% ipython --no-banner

In [1]: import numpy as np

In [2]: np.set_printoptions(suppress=True, linewidth=200)

In [3]: F = np.loadtxt("run14.csv", delimiter=",")

In [4]: F
Out[4]: 
array([[ 2.575, -0.368, -0.284,  3.156,  0.957,  0.261],
       [-1.066,  1.487,  1.158,  0.153, -0.518,  2.203],
       [-0.816,  0.407,  0.733, -1.573, -0.05 , -0.278],
       [ 0.717,  0.397,  1.338, -0.616, -0.143,  7.033],
       [-1.438,  0.731, -3.178, -0.334,  0.206, -5.837],
       [ 0.455,  0.168,  1.189,  2.075, -0.016, -7.206],
       [ 0.452,  0.07 ,  0.421, -3.356,  0.455,  0.276],
       [ 0.468,  1.015, -1.387, -1.198,  1.061,  2.14 ],
       [ 0.962, -1.051,  0.499, -1.756, -0.609, -6.786],
       [-0.475,  1.108, -3.237,  1.917,  0.721, -3.456],
       [ 1.002, -0.594,  1.336, -0.038, -0.307, -1.715],
       [-0.333,  0.803, -1.359,  0.317, -0.963, -6.526],
       [-0.721, -0.98 , -0.425, -1.7  , -1.524,  1.613],
       [ 0.096,  1.165, -0.477, -0.098, -0.024,  3.624],
       [-2.223,  0.029, -1.357, -1.387,  0.195,  0.937],
       [ 0.457, -0.094,  0.096,  2.986,  0.555, -1.031],
       [ 0.219,  0.256,  1.201,  1.271, -0.245,  1.528],
       [ 0.084, -1.018, -1.285, -1.222, -0.459,  2.927],
       [ 1.246, -0.22 ,  1.009, -0.776, -0.056, -3.817],
       [-0.936,  0.162, -0.017, -0.009,  0.651,  1.387],
       [ 1.093, -0.093, -0.001, -4.628,  0.646, -1.158],
       [-1.015, -0.728,  1.4  ,  0.726, -0.184,  5.076],
       [-1.155, -0.032, -0.236,  0.725,  0.204, -0.827],
       [-1.747,  0.703,  0.693,  2.303, -0.876,  1.987],
       [-1.887,  0.16 , -0.272, -4.345,  1.375,  1.2  ],
       [-1.324, -0.562,  0.972,  0.183, -0.508,  2.212],
       [-0.331,  0.735,  1.399, -2.192,  0.794, -5.541],
       [-0.533, -0.266, -3.019,  0.882,  0.039,  2.944],
       [ 0.169, -0.113,  0.616,  0.129,  0.65 , -4.829],
       [ 0.54 , -0.614, -1.386, -0.32 ,  0.386,  2.2  ],
       [ 0.867,  0.11 ,  1.033, -1.698, -0.247,  2.884],
       [-0.939,  0.39 , -1.804, -4.661, -0.384,  0.287],
       [-0.265,  1.748, -2.608, -2.108,  0.689,  0.823],
       [-0.625, -0.082, -0.558,  1.912, -0.229,  2.212],
       [-0.61 , -0.115,  0.207,  5.981,  0.132, -1.917],
       [-0.628, -1.309, -1.983, -0.794, -1.32 , -1.318],
       [ 2.039,  1.213,  0.936,  0.675, -0.194,  2.514],
       [-0.713,  0.973,  1.473, -0.013, -0.273, -0.944]])

In [5]: dist = np.linalg.norm(F[:, None] - F[None], axis=-1)

In [6]: dist[35].round(6).argsort(kind="stable")[:4]
Out[6]: array([35, 22, 12, 14])

In [7]: print(np.linalg.matrix_rank(dist ** 2))
8

In [8]: dist[:5, :5].round(3)
Out[8]: 
array([[ 0.   ,  5.809,  6.066,  8.244,  8.696],
       [ 5.809,  0.   ,  3.281,  5.335,  9.215],
       [ 6.066,  3.281,  0.   ,  7.556,  6.949],
       [ 8.244,  5.335,  7.556,  0.   , 13.82 ],
       [ 8.696,  9.215,  6.949, 13.82 ,  0.   ]])

In [9]: dist.mean(axis=1).argmax()
Out[9]: np.int64(5)

In [10]: dist.shape
Out[10]: (38, 38)

In [11]: u, g = F[28], F[24]

In [12]: round(u @ u, 3)
Out[12]: np.float64(24.179)

In [13]: np.round(u @ g, 3)
Out[13]: np.float64(-5.966)

In [14]: pr = (u @ g) / (u @ u) * u

In [15]: np.linalg.matrix_rank(np.outer(u, g))
Out[15]: np.int64(1)

In [16]: np.round(g - pr, 3)
Out[16]: array([-1.845,  0.132, -0.12 , -4.313,  1.535,  0.008])

In [17]: Ac = (F - F.mean(axis=0)) / F.std(axis=0)

In [18]: np.round(Ac.std(axis=0), 3)
Out[18]: array([1., 1., 1., 1., 1., 1.])

In [19]: coef = np.linalg.lstsq(np.delete(Ac, 1, axis=1), Ac[:, 1])[0]

In [20]: coef.round(3)
Out[20]: array([-0.146, -0.008,  0.035,  0.325,  0.017])

In [21]: round(float(1 - np.var(Ac[:, 1] - np.delete(Ac, 1, axis=1) @ coef)), 3)
Out[21]: 0.113

In [22]: K = np.load("m.npy")

In [23]: K
Out[23]: 
array([[9, 0, 7, 8, 0, 7, 9, 0, 7],
       [4, 1, 7, 7, 5, 3, 2, 0, 1],
       [0, 1, 6, 4, 7, 1, 3, 1, 9],
       [3, 2, 4, 8, 6, 7, 2, 6, 1],
       [9, 2, 2, 6, 1, 7, 9, 2, 1],
       [2, 0, 5, 4, 6, 3, 5, 8, 4],
       [5, 2, 4, 1, 9, 0, 5, 7, 2],
       [5, 0, 2, 1, 1, 6, 2, 1, 5],
       [3, 9, 3, 7, 9, 1, 8, 9, 7]])

In [24]: K @ K
Out[24]: 
array([[185, 104, 229, 250, 283, 154, 254, 237, 229],
       [125,  45, 141, 174, 146, 132, 151, 106, 127],
       [128, 116, 119, 176, 193, 104, 185, 155, 144],
       [170,  47, 161, 197, 167, 187, 178, 149, 142],
       [188,  45, 193, 194, 195, 154, 204, 170, 153],
       [167,  71, 135, 157, 172, 150, 183, 144, 159],
       [203,  54, 135, 158, 123, 159, 199,  88, 142],
       [ 99,  55, 108, 124, 121,  80, 144, 118, 123],
       [273, 123, 224, 279, 267, 227, 268, 199, 187]])

In [25]: assert K == K.T
ValueError: The truth value of an array with more than one element is ambiguous. Use a.any() or a.all()


In [26]: (K + K.T) / 2
Out[26]: 
array([[9. , 2. , 3.5, 5.5, 4.5, 4.5, 7. , 2.5, 5. ],
       [2. , 1. , 4. , 4.5, 3.5, 1.5, 2. , 0. , 5. ],
       [3.5, 4. , 6. , 4. , 4.5, 3. , 3.5, 1.5, 6. ],
       [5.5, 4.5, 4. , 8. , 6. , 5.5, 1.5, 3.5, 4. ],
       [4.5, 3.5, 4.5, 6. , 1. , 6.5, 9. , 1.5, 5. ],
       [4.5, 1.5, 3. , 5.5, 6.5, 3. , 2.5, 7. , 2.5],
       [7. , 2. , 3.5, 1.5, 9. , 2.5, 5. , 4.5, 5. ],
       [2.5, 0. , 1.5, 3.5, 1.5, 7. , 4.5, 1. , 7. ],
       [5. , 5. , 6. , 4. , 5. , 2.5, 5. , 7. , 7. ]])

In [27]: K.inv()
AttributeError: 'numpy.ndarray' object has no attribute 'inv'


In [28]: np.round(np.sort(np.abs(np.linalg.eigvals(K))), 3)
Out[28]: array([ 0.867,  3.305,  5.683,  5.683,  6.154,  6.154,  7.571,  7.571, 38.118])

In [29]: np.allclose(K, K.T)
Out[29]: False

In [30]: x = np.array([2, 0, -1, 1, -1, -1, 3, 2, 2])

In [31]: target = K @ x

In [32]: coef, lr = np.zeros(9), 1 / np.linalg.norm(K, 2) ** 2

In [33]: for i in range(300):
    ...:     coef -= lr * K.T @ (K @ coef - target)
    ...:     if i % 50 == 0: print(i, round(np.linalg.norm(K @ coef - target), 3))
    ...: 
0 30.985
50 4.672
100 2.528
150 1.636
200 1.195
250 0.987

In [34]: np.round(np.linalg.cond(K), 3)
Out[34]: np.float64(101.677)

In [35]: out = np.array([[2, 2, 2, 0, 2, 0, 2, 0]])

In [36]: m1 = out.T @ out

In [37]: m1
Out[37]: 
array([[4, 4, 4, 0, 4, 0, 4, 0],
       [4, 4, 4, 0, 4, 0, 4, 0],
       [4, 4, 4, 0, 4, 0, 4, 0],
       [0, 0, 0, 0, 0, 0, 0, 0],
       [4, 4, 4, 0, 4, 0, 4, 0],
       [0, 0, 0, 0, 0, 0, 0, 0],
       [4, 4, 4, 0, 4, 0, 4, 0],
       [0, 0, 0, 0, 0, 0, 0, 0]])

In [38]: vals, vecs = np.linalg.eigh(m1)

In [39]: x = np.array([1, 0, -1, -2, 3, -2, -1, 2])

In [40]: x @ m1 @ x
Out[40]: np.int64(16)

In [41]: np.round(vecs * np.maximum(vals, 0) @ vecs.T, 3) + 0
Out[41]: 
array([[4., 4., 4., 0., 4., 0., 4., 0.],
       [4., 4., 4., 0., 4., 0., 4., 0.],
       [4., 4., 4., 0., 4., 0., 4., 0.],
       [0., 0., 0., 0., 0., 0., 0., 0.],
       [4., 4., 4., 0., 4., 0., 4., 0.],
       [0., 0., 0., 0., 0., 0., 0., 0.],
       [4., 4., 4., 0., 4., 0., 4., 0.],
       [0., 0., 0., 0., 0., 0., 0., 0.]])
